$ python3 -q
>>> import numpy as np
>>> from numpy import linalg as LA
>>> np.set_printoptions(suppress=True, linewidth=200)
>>> def rnd(a):
...     return np.round(a, 3) + 0
... 
>>> feats = np.loadtxt("test13.csv", delimiter=",")
>>> feats
array([[ 0.,  4.,  0.,  0.,  0.,  0.,  0.,  0.,  0.],
       [ 4., -1.,  4.,  0.,  0.,  0.,  0.,  0.,  0.],
       [ 0.,  4.,  1.,  4.,  0.,  0.,  0.,  0.,  0.],
       [ 0.,  0.,  4., -2.,  4.,  0.,  0.,  0.,  0.],
       [ 0.,  0.,  0.,  4., -1.,  4.,  0.,  0.,  0.],
       [ 0.,  0.,  0.,  0.,  4., -2.,  4.,  0.,  0.],
       [ 0.,  0.,  0.,  0.,  0.,  4.,  1.,  4.,  0.],
       [ 0.,  0.,  0.,  0.,  0.,  0.,  4.,  0.,  4.],
       [ 0.,  0.,  0.,  0.,  0.,  0.,  0.,  4., -1.]])
>>> LA.cond(feats) > 100
np.True_
>>> np.all(LA.eigvalsh(feats) > 0)
np.False_
>>> m1 = np.loadtxt("data.csv", delimiter=",")
>>> m1
array([[ 1.359, -1.77 , -2.468,  5.41 ],
       [ 0.045,  0.2  , -0.349,  0.479],
       [ 0.271,  0.064, -0.009, -0.155],
       [-0.898,  0.271,  0.128,  0.114],
       [-0.315,  1.162,  0.491, -2.845],
       [ 0.233,  0.098, -0.12 , -0.107],
       [-0.071, -0.119, -0.414,  0.41 ],
       [-0.355,  1.167,  1.164, -1.801],
       [ 0.124, -0.413, -0.59 ,  0.154],
       [ 0.65 , -0.151, -0.752,  2.534],
       [-0.07 ,  0.012,  0.574, -0.369],
       [-0.625,  0.318,  0.164, -0.822],
       [ 0.379, -0.438,  0.195,  1.067],
       [-2.087,  1.809,  1.7  , -5.926],
       [ 0.16 ,  0.486, -0.692, -0.463],
       [-1.185,  1.138,  1.366, -3.433],
       [ 2.115, -2.115, -2.042,  6.49 ],
       [ 1.336, -0.964, -1.445,  3.19 ],
       [-0.042, -0.289, -0.314,  0.921],
       [-1.173,  1.003,  1.34 , -2.956],
       [ 1.063, -0.7  , -0.911,  2.609],
       [ 0.483, -0.416, -0.118, -0.096],
       [-0.206, -0.352, -0.247,  0.086],
       [-2.318,  1.817,  2.767, -6.501],
       [ 0.76 , -0.931, -0.462,  0.978],
       [-0.535, -0.118,  0.312,  0.137],
       [ 2.019, -2.318, -2.714,  5.92 ],
       [-0.764,  0.643,  1.333, -3.706],
       [-0.244,  0.383,  0.138, -0.447],
       [-0.338,  0.308,  0.48 , -0.757],
       [ 1.248, -1.506, -1.103,  3.595],
       [-1.278,  0.656,  0.964, -3.7  ],
       [ 2.477, -2.897, -2.607,  6.85 ],
       [-0.15 , -0.065,  0.39 , -0.364],
       [-0.734,  0.941,  0.373, -1.953],
       [ 2.239, -2.487, -2.068,  7.416]])
>>> cen = (m1 - m1.mean(axis=0)) / m1.std(axis=0)
>>> rnd(cen.std(axis=0))
array([1., 1., 1., 1.])
>>> np.argwhere(np.abs(cen) > 2)
array([[23,  0],
       [23,  2],
       [23,  3],
       [26,  2],
       [32,  0],
       [32,  1],
       [32,  2],
       [35,  1],
       [35,  3]])
>>> c = LA.lstsq(np.delete(cen, 0, axis=1), cen[:, 0])[0]
>>> rnd(1 - np.var(cen[:, 0] - np.delete(cen, 0, axis=1) @ c))
np.float64(0.93)
>>> np.abs(c).argmax()
np.int64(2)
>>> vals, V = LA.eigh(feats)
>>> vec = np.array([3, 3, 3, 2, 1, 2, 0, 0, 3])
>>> vec @ feats @ vec
np.float64(198.0)
>>> vec @ feats @ vec / (vec @ vec), rnd(vals[0]), rnd(vals[-1])
(np.float64(4.4), np.float64(-8.555), np.float64(7.086))
>>> rnd(LA.eigvalsh(feats[1:, 1:]))
array([-8.499, -6.429, -4.666, -2.36 ,  0.687,  3.281,  5.979,  7.008])
>>> M = np.tril(np.array([[-5, 0, 7, -7, 9, -6, 7, 5, -8, 0],
...     [4, -8, 6, -6, -9, 2, 6, 1, 7, -1],
...     [-6, -5, 1, -9, 7, -1, -4, 4, -1, 9],
...     [2, 9, 9, -7, -5, 2, 9, -2, 5, 9],
...     [6, 6, 4, 0, 1, -7, -2, 8, -8, -6],
...     [9, 6, 1, 0, 8, 7, -6, 7, -8, -1],
...     [-3, -3, -9, 3, 6, 6, 4, -9, 3, 7],
...     [-6, 5, -2, -3, 5, -6, 5, 5, -1, -7],
...     [1, 9, -2, -3, 0, 8, -2, 6, 9, 5],
...     [-4, -8, -4, -6, 5, -4, 5, -8, -4, -6]]), -1) + np.eye(10, dtype=int)
>>> M
array([[ 1,  0,  0,  0,  0,  0,  0,  0,  0,  0],
       [ 4,  1,  0,  0,  0,  0,  0,  0,  0,  0],
       [-6, -5,  1,  0,  0,  0,  0,  0,  0,  0],
       [ 2,  9,  9,  1,  0,  0,  0,  0,  0,  0],
       [ 6,  6,  4,  0,  1,  0,  0,  0,  0,  0],
       [ 9,  6,  1,  0,  8,  1,  0,  0,  0,  0],
       [-3, -3, -9,  3,  6,  6,  1,  0,  0,  0],
       [-6,  5, -2, -3,  5, -6,  5,  1,  0,  0],
       [ 1,  9, -2, -3,  0,  8, -2,  6,  1,  0],
       [-4, -8, -4, -6,  5, -4,  5, -8, -4,  1]])
>>> U, sv, VT = LA.svd(M)
>>> rnd(sv)
array([24.876, 15.724, 15.226, 12.293,  6.801,  5.892,  3.083,  0.696,  0.047,  0.   ])
>>> np.argmax(sv[:-1] / (sv[1:] + 1e-6)) + 1
np.int64(9)
>>> B = U[:, :9] @ np.diag(sv[:9]) @ VT[:9]
>>> rnd(LA.norm(M - B, 2)), rnd(sv[9])
(np.float64(0.0), np.float64(0.0))
>>> rnd(np.abs(M - B).max())
np.float64(0.0)
